% python3 -q
>>> import numpy as np
>>> np.set_printoptions(precision=1, suppress=True, linewidth=160, legacy="1.25")
>>> def rnd(a):
...     return np.round(a, 1) + 0
... 
>>> F = np.loadtxt("m.csv", delimiter=",")
>>> F
array([[ 5., -3.,  0.,  0.],
       [-3.,  0., -3.,  0.],
       [ 0., -3.,  2., -3.],
       [ 0.,  0., -3.,  2.]])
>>> # equal to its transpose
>>> evals, evecs = np.linalg.eig(F)
>>> rnd(np.sort(np.linalg.eigvals(F @ F)))
array([ 0.1, 11.8, 25. , 50. ])
>>> rnd(evals)
array([ 7.1, -3.4,  0.4,  5. ])
>>> rnd(F @ evecs[:, 0] - evals[0] * evecs[:, 0])
array([0., 0., 0., 0.])
>>> rnd(np.sort(np.linalg.eigvals(F.T)))
array([-3.4,  0.4,  5. ,  7.1])
>>> rnd(np.sort(np.linalg.eigvals(np.linalg.inv(F))))
array([-0.3,  0.1,  0.2,  2.7])
>>> X = np.load("sample8.npy")
>>> X
array([[19, 26,  0],
       [ 9,  0,  0],
       [ 0,  5, 21],
       [ 0,  5, 15],
       [ 0,  0, 22],
       [ 0,  0,  0],
       [29, 14,  0],
       [ 0,  0, 12],
       [ 5,  0,  0],
       [19,  5,  0],
       [ 5,  0,  0],
       [11,  0,  0],
       [27, 29,  0],
       [17,  0,  0],
       [ 0,  0, 10],
       [21,  2,  0],
       [35, 32,  0],
       [29, 32,  0],
       [31, 29,  0],
       [ 3,  0,  0],
       [13, 14,  0],
       [ 9,  0,  0],
       [ 0, 11, 11],
       [23, 29,  0],
       [ 0,  0, 13],
       [ 5, 14,  3],
       [ 5,  0,  0]])
>>> # row 10 repeats row 8
>>> rnd(X.mean(axis=0))
array([11.7,  9.1,  4. ])
>>> X - X[0]
array([[  0,   0,   0],
       [-10, -26,   0],
       [-19, -21,  21],
       [-19, -21,  15],
       [-19, -26,  22],
       [-19, -26,   0],
       [ 10, -12,   0],
       [-19, -26,  12],
       [-14, -26,   0],
       [  0, -21,   0],
       [-14, -26,   0],
       [ -8, -26,   0],
       [  8,   3,   0],
       [ -2, -26,   0],
       [-19, -26,  10],
       [  2, -24,   0],
       [ 16,   6,   0],
       [ 10,   6,   0],
       [ 12,   3,   0],
       [-16, -26,   0],
       [ -6, -12,   0],
       [-10, -26,   0],
       [-19, -15,  11],
       [  4,   3,   0],
       [-19, -26,  13],
       [-14, -12,   3],
       [-14, -26,   0]])
>>> X.shape
(27, 3)
>>> np.unravel_index(np.abs(X).argmax(), X.shape)
(16, 0)
>>> rnd(np.linalg.norm(X))
121.9
>>> rnd(np.linalg.svd(X, compute_uv=False))
array([110.9,  41.9,  28.4])
>>> np.count_nonzero(X)
41
>>> np.diff(X, axis=0)
array([[-10, -26,   0],
       [ -9,   5,  21],
       [  0,   0,  -6],
       [  0,  -5,   7],
       [  0,   0, -22],
       [ 29,  14,   0],
       [-29, -14,  12],
       [  5,   0, -12],
       [ 14,   5,   0],
       [-14,  -5,   0],
       [  6,   0,   0],
       [ 16,  29,   0],
       [-10, -29,   0],
       [-17,   0,  10],
       [ 21,   2, -10],
       [ 14,  30,   0],
       [ -6,   0,   0],
       [  2,  -3,   0],
       [-28, -29,   0],
       [ 10,  14,   0],
       [ -4, -14,   0],
       [ -9,  11,  11],
       [ 23,  18, -11],
       [-23, -29,  13],
       [  5,  14, -10],
       [  0, -14,  -3]])
>>> np.abs(X).max()
35
>>> m1 = np.load("w.npy")
>>> m1
array([[ 0, -2],
       [ 0,  0]])
>>> rnd(np.linalg.norm(m1, 2) / np.linalg.norm(m1))
1.0
>>> np.linalg.cond(m1) > 100
True
>>> [round(float(x), 1) for x in np.linalg.svd(m1, compute_uv=False)[:3]]
[2.0, 0.0]
>>> m1.shape
(2, 2)
>>> m1 - m1[0]
array([[0, 0],
       [0, 2]])
>>> m1.sum(axis=0)
array([ 0, -2])
>>> np.count_nonzero(m1)
1
>>> rnd(np.linalg.svd(m1, compute_uv=False))
array([2., 0.])
>>> m1.mean(axis=0)
array([ 0., -1.])
>>> J = np.load("data.npy")
>>> J
array([[ 9.8, -0.7, -1.7],
       [-2.5,  9.3,  2.7],
       [-9.6,  1.7, -2. ],
       [ 7. , -1.3,  7. ],
       [ 9.5, -2.6,  1.6],
       [ 7.2, -4.6, -5.2],
       [-1.6,  0.1, -9.9],
       [-8.7, -4.8,  1.1],
       [ 1.4,  8.4, -5.3],
       [-8.3,  1.6, -5.3],
       [ 0.3, -3. , -9.5],
       [-0.4, -2.6, -9.7],
       [ 5.9, -7.9,  1.7],
       [ 0.7,  6.6,  7.5],
       [-7.2, -5.9,  3.6],
       [ 2.2,  1.6, -9.6],
       [ 7.5, -2.1,  6.3],
       [-2. ,  4.4,  8.8],
       [-8. ,  5.8, -1.1],
       [ 4.1, -8.8,  2.2],
       [-7. ,  5.8,  4.2],
       [ 0.7, 10. , -0.6],
       [-8.3,  4.5, -3.2],
       [-9.7, -1.8,  1.7],
       [-6.4, -4.7, -6.1]])
>>> hat = J @ np.linalg.solve(J.T @ J, J.T)
>>> np.allclose(hat @ hat, hat)
True
